$ python3 -q
>>> import numpy as np
>>> np.set_printoptions(precision=2, suppress=True, linewidth=200, legacy="1.25")
>>> M2 = np.array([[1, 2, 2], [1, 0, 0]])
>>> m1 = np.block([[np.zeros((2, 2)), M2], [M2.T, np.zeros((3, 3))]])
>>> m1
array([[0., 0., 1., 2., 2.],
       [0., 0., 1., 0., 0.],
       [1., 1., 0., 0., 0.],
       [2., 0., 0., 0., 0.],
       [2., 0., 0., 0., 0.]])
>>> ev, V = np.linalg.eigh(m1)
>>> x0 = np.array([-3, -1, 2, 0, 2])
>>> print(np.round(V * np.maximum(ev, 0) @ V.T, 2) + 0)
[[1.49 0.13 0.5  1.   1.  ]
 [0.13 0.48 0.5  0.   0.  ]
 [0.5  0.5  0.61 0.25 0.25]
 [1.   0.   0.25 0.68 0.68]
 [1.   0.   0.25 0.68 0.68]]
>>> np.linalg.eigvalsh(m1[1:, 1:])
array([-1.,  0.,  0.,  1.])
>>> np.abs(m1).sum(axis=1).max(), round(float(np.abs(ev).max()), 2)
(5.0, 3.02)
>>> round(float(x0 @ m1 @ x0 / (x0 @ x0)), 2), round(ev[0], 2), round(float(ev[-1]), 2)
(-2.22, -3.02, 3.02)
>>> P = np.triu(np.array([[0, 2, 1, 1, 1],
...     [1, 2, 0, 1, 0],
...     [0, 0, 2, 0, 2],
...     [0, 0, 2, 2, 1],
...     [2, 1, 2, 2, 1]]), 1) + np.eye(5)
>>> M2 = P @ m1 @ np.linalg.inv(P)
>>> M2
array([[ 5., -9., -2.,  6., -5.],
       [ 2., -4., -1.,  2., -2.],
       [ 5., -9., -5.,  4.,  1.],
       [ 4., -8., -4.,  4.,  0.],
       [ 2., -4., -2.,  2.,  0.]])
>>> np.trace(M2), np.trace(m1)
(0.0, 0.0)
>>> P @ m1 - m1 @ P
array([[ 5.,  1.,  2.,  0., -4.],
       [ 2.,  0.,  0.,  0., -2.],
       [ 4., -2., -1., -2., -1.],
       [ 2., -4., -2., -2., -2.],
       [ 0., -4., -2., -2., -2.]])
